>>> import numpy as np
>>> from numpy import linalg as LA
>>> np.set_printoptions(suppress=True, linewidth=140)
>>> X = np.load("dump.npy")
>>> X
array([[-1.,  3.,  0.,  0.,  0.,  0.],
       [ 3., -6.,  3.,  0.,  0.,  0.],
       [ 0.,  3., -5.,  3.,  0.,  0.],
       [ 0.,  0.,  3., -2.,  3.,  0.],
       [ 0.,  0.,  0.,  3.,  3.,  3.],
       [ 0.,  0.,  0.,  0.,  3., -6.]])
>>> # symmetric
>>> x0 = np.array([0, 1, -2, 0, 1, 2])
>>> h1 = np.maximum(X @ x0, 0)
>>> np.maximum(X @ x0, 0) - np.maximum(-X @ x0, 0)
array([  3., -12.,  13.,  -3.,   9.,  -9.])
>>> h1
array([ 3.,  0., 13.,  0.,  9.,  0.])
>>> arr = np.array([[7, 11, 4, 8, 7, 7],
...     [8, 12, 5, 9, 8, 8],
...     [9, 13, 6, 10, 9, 9],
...     [6, 10, 3, 7, 6, 6],
...     [5, 9, 2, 6, 5, 5]])
>>> arr
array([[ 7, 11,  4,  8,  7,  7],
       [ 8, 12,  5,  9,  8,  8],
       [ 9, 13,  6, 10,  9,  9],
       [ 6, 10,  3,  7,  6,  6],
       [ 5,  9,  2,  6,  5,  5]])
>>> # column 4 repeats column 0
>>> left, s, VT = LA.svd(arr)
>>> vecs = VT[:(s > 1e-8).sum()]
>>> rng = np.random.default_rng(9)
>>> x0 = arr[3] + -2 * arr[4] + rng.integers(2) * np.eye(6)[3]
>>> x0
array([-4., -8., -1., -5., -4., -4.])
>>> np.round(vecs.T @ vecs, 1)
array([[ 0.2,  0.1,  0.2,  0.2,  0.2,  0.2],
       [ 0.1,  0.7, -0.3,  0.3,  0.1,  0.1],
       [ 0.2, -0.3,  0.6,  0.1,  0.2,  0.2],
       [ 0.2,  0.3,  0.1,  0.2,  0.2,  0.2],
       [ 0.2,  0.1,  0.2,  0.2,  0.2,  0.2],
       [ 0.2,  0.1,  0.2,  0.2,  0.2,  0.2]])
>>> np.round(np.diag(vecs.T @ vecs), 1)
array([0.2, 0.7, 0.6, 0.2, 0.2, 0.2])
>>> np.allclose(vecs.T @ vecs @ x0, x0)
True
>>> round(LA.norm(x0 - vecs.T @ vecs @ x0), 1)
np.float64(0.0)
>>> round(float(np.trace(LA.pinv(arr) @ arr)), 1)
2.0
>>> LA.lstsq(arr[:-1].T, arr[-1])[2]
np.int32(2)
>>> np.round(arr @ LA.pinv(arr) @ arr, 1)
array([[ 7., 11.,  4.,  8.,  7.,  7.],
       [ 8., 12.,  5.,  9.,  8.,  8.],
       [ 9., 13.,  6., 10.,  9.,  9.],
       [ 6., 10.,  3.,  7.,  6.,  6.],
       [ 5.,  9.,  2.,  6.,  5.,  5.]])
>>> np.abs(np.diag(LA.qr(arr)[1])) > 1e-9
array([ True,  True, False, False, False])
>>> W1 = np.array([[0, 7], [5, 3], [0, 1], [3, 0], [4, 3], [2, 1]])
>>> beta = np.array([0, -1])
>>> hid = np.maximum(arr @ W1 + beta, 0)
>>> (hid > 0).astype(int)
array([[1, 1],
       [1, 1],
       [1, 1],
       [1, 1],
       [1, 1]])
>>> Z = np.array([[0, -1, 1], [-1, 2, -3]])
>>> (hid @ Z).round(6).argmax(axis=1)
array([1, 1, 1, 1, 1])
>>> def softmax(z):
...     e = np.exp(z - z.max(axis=-1, keepdims=True))
...     return e / e.sum(axis=-1, keepdims=True)
... 
>>> np.round(softmax(10 * arr[1]), 1) + 0
array([0., 1., 0., 0., 0., 0.])
>>> np.round(softmax(arr[1]), 1) + 0
array([0. , 0.9, 0. , 0. , 0. , 0. ])
>>> S = arr @ arr.T / np.sqrt(6)
>>> np.round(softmax(S)[1] @ arr, 1)
array([ 9., 13.,  6., 10.,  9.,  9.])
>>> np.round(softmax(S), 1) + 0
array([[0., 0., 1., 0., 0.],
       [0., 0., 1., 0., 0.],
       [0., 0., 1., 0., 0.],
       [0., 0., 1., 0., 0.],
       [0., 0., 1., 0., 0.]])
>>> A = np.array([[0, 3, 0, 2, 0],
...     [0, 0, -2, 3, 1],
...     [0, 0, 0, 0, -3],
...     [0, 0, 0, 0, 3],
...     [0, 0, 0, 0, 0]])
>>> A @ A
array([[ 0,  0, -6,  9,  9],
       [ 0,  0,  0,  0, 15],
       [ 0,  0,  0,  0,  0],
       [ 0,  0,  0,  0,  0],
       [ 0,  0,  0,  0,  0]])
>>> np.prod(np.diag(A)), round(LA.det(A), 1)
(np.int64(0), np.float64(0.0))
>>> feats = np.load("layer16.npy")
>>> feats
array([[0, 0, 0, 1, 1],
       [0, 0, 1, 0, 1],
       [0, 1, 0, 1, 0],
       [1, 0, 1, 0, 0],
       [1, 1, 0, 0, 0]])
>>> w, vecs = LA.eig(feats)
>>> np.round(feats @ vecs[:, 0] - w[0] * vecs[:, 0], 1) + 0
array([0., 0., 0., 0., 0.])
>>> w.round(1)
array([-1.6,  0.6,  2. , -1.6,  0.6])
>>> np.round(np.sort(LA.eigvals(feats.T)), 1)
array([-1.6, -1.6,  0.6,  0.6,  2. ])
>>> np.round(np.sort(LA.eigvals(LA.inv(feats))), 1)
array([-0.6, -0.6,  0.5,  1.6,  1.6])
>>> np.round(np.sort(LA.eigvals(feats @ feats)), 1)
array([0.4, 0.4, 2.6, 2.6, 4. ])
